>>> import numpy as np
>>> np.set_printoptions(suppress=True, linewidth=100)
>>> rnd = lambda a: np.round(a, 3) + 0
>>> J = np.array([[3.0, 0.0, 0.0], [0.0, 3.0, 2.0], [0.0, 2.0, 3.0]])
>>> # 2 groups of indices that never mix
>>> f, g = J[2], J[1]
>>> print(f @ g)
12.0
>>> pr = (f @ g) / (f @ f) * f
>>> print(np.linalg.matrix_rank(np.outer(f, g)))
1
>>> x = np.ones(3)
>>> for _ in range(6):
...     x = J @ x
...     x /= np.linalg.norm(x)
...     print(round(x @ J @ x, 3))
... 
4.695
4.878
4.954
4.983
4.994
4.998
>>> print(rnd(x))
[0.033 0.707 0.707]
>>> print(rnd(np.linalg.eigvalsh(J)[-1]))
5.0
>>> x = np.array([-1, 0, 0])
>>> h1 = np.maximum(J @ x, 0)
>>> print(np.maximum(J @ (3 * x), 0))
[0. 0. 0.]
>>> print(J.T @ h1)
[0. 0. 0.]
>>> print(J * (h1 > 1e-9)[:, None])
[[0. 0. 0.]
 [0. 0. 0.]
 [0. 0. 0.]]
>>> print(rnd(np.tanh(J @ x)))
[-0.995  0.     0.   ]
>>> print(h1)
[0. 0. 0.]
>>> x = np.array([2, 1, 1])
>>> print(J @ np.ones(3))
[3. 5. 5.]
>>> print((J * x).sum(axis=1))
[6. 5. 5.]
>>> print(np.einsum("ij,j->i", J, x))
[6. 5. 5.]
>>> ev, evecs = np.linalg.eig(J)
>>> print(rnd(np.prod(ev)))
15.0
>>> print(rnd(np.sort(np.linalg.eigvals(np.linalg.inv(J)))))
[0.2   0.333 1.   ]
>>> print(rnd(J @ evecs[:, 0] - ev[0] * evecs[:, 0]))
[0. 0. 0.]
>>> print(rnd(np.sort(np.linalg.eigvals(J @ J))))
[ 1.  9. 25.]
>>> X = np.load("data.npy")
>>> print(X)
[[ 1 -1  1 -1 -1  1 -1  1]
 [ 1 -1 -1  1  1 -1 -1  1]
 [ 1  1 -1 -1 -1 -1  1  1]]
>>> # column 4 repeats column 3
>>> t3 = np.stack([X, 2 * X, X[::-1]])
>>> print(t3.shape)
(3, 3, 8)
>>> print(np.linalg.matrix_rank(t3.reshape(3, -1)))
2
>>> E = np.load("x.npy")
>>> print(E)
[[  9.  -5.  -1.   3.]
 [  0.   0.   0.   0.]
 [ 16.  -9.   0.   7.]
 [-12.   7.   2.  -3.]]
>>> rank = np.linalg.matrix_rank(E)
>>> print(rank)
3
>>> ns = np.linalg.svd(E)[2][rank:].T
>>> print(rnd(ns[:, 0] / ns[np.abs(ns[:, 0]).round(6).argmax(), 0]))
[ 1.  1.  1. -1.]
>>> print(rnd(ns @ ns.T))
[[ 0.25  0.25  0.25 -0.25]
 [ 0.25  0.25  0.25 -0.25]
 [ 0.25  0.25  0.25 -0.25]
 [-0.25 -0.25 -0.25  0.25]]
>>> print(ns.shape)
(4, 1)
>>> print(np.linalg.matrix_rank(E.T @ E), np.linalg.matrix_rank(E @ E.T))
3 3
>>> print(rnd(E @ ns))
[[0.]
 [0.]
 [0.]
 [0.]]
>>> print([int(np.linalg.matrix_rank(E[:i])) for i in range(1, len(E) + 1)])
[1, 1, 2, 3]
>>> x = np.array([1, -1, -4, -5, 5, -9, 9, 9])
>>> h1 = np.maximum(X @ x, 0)
>>> print(X.T @ h1)
[ 46  16 -46 -16 -16 -46  16  46]
>>> print(h1)
[ 0 15 31]
>>> print(X * (h1 > 1e-9)[:, None])
[[ 0  0  0  0  0  0  0  0]
 [ 1 -1 -1  1  1 -1 -1  1]
 [ 1  1 -1 -1 -1 -1  1  1]]
